In [1]: import numpy as np

In [2]: from numpy import linalg as LA

In [3]: np.set_printoptions(precision=3, suppress=True, linewidth=140, legacy="1.25")

In [4]: K = np.load("arr.npy")

In [5]: K
Out[5]: 
array([[-0.544, -0.748, -0.127, -1.769],
       [-0.653, -0.336, -1.8  ,  0.472],
       [-1.523,  1.259,  0.295, -0.085],
       [-0.979, -1.32 ,  0.812,  0.801]])

In [6]: r0, r1 = K[0], K[3]

In [7]: round(r0 @ r1, 3)
Out[7]: -0.0

In [8]: r0 @ r0
Out[8]: 4.0

In [9]: pr = (r0 @ r1) / (r0 @ r0) * r0

In [10]: r1 - pr
Out[10]: array([-0.979, -1.32 ,  0.812,  0.801])

In [11]: pr.round(3) + 0
Out[11]: array([0., 0., 0., 0.])

In [12]: (r1 - pr) @ r0
Out[12]: 0.0

In [13]: round(float(np.trace(K)), 3)
Out[13]: 0.215

In [14]: np.allclose(K, K.T)
Out[14]: False

In [15]: round(float(np.abs(LA.eigvals(K)).max()), 3)
Out[15]: 2.0

In [16]: round(LA.det(K), 3)
Out[16]: -16.0

In [17]: assert K == K.T
---------------------------------------------------------------------------
ValueError                                Traceback (most recent call last)
Cell In[17], line 1
----> 1 assert K == K.T

ValueError: The truth value of an array with more than one element is ambiguous. Use a.any() or a.all()

In [18]: (K + K.T) / 2
Out[18]: 
array([[-0.544, -0.7  , -0.825, -1.374],
       [-0.7  , -0.336, -0.27 , -0.424],
       [-0.825, -0.27 ,  0.295,  0.363],
       [-1.374, -0.424,  0.363,  0.801]])

In [19]: np.sort(np.abs(LA.eigvals(K)))
Out[19]: array([2., 2., 2., 2.])

In [20]: rng = np.random.default_rng(786)

In [21]: lab = rng.permutation(4)

In [22]: lab
Out[22]: array([1, 3, 0, 2])

In [23]: other = K[lab][:, lab]

In [24]: np.sort(np.abs(LA.eigvals(other)))
Out[24]: array([2., 2., 2., 2.])

In [25]: np.allclose(other, K)
Out[25]: False

In [26]: round(np.trace(other), 3)
Out[26]: 0.215

In [27]: other
Out[27]: 
array([[-0.336,  0.472, -0.653, -1.8  ],
       [-1.32 ,  0.801, -0.979,  0.812],
       [-0.748, -1.769, -0.544, -0.127],
       [ 1.259, -0.085, -1.523,  0.295]])
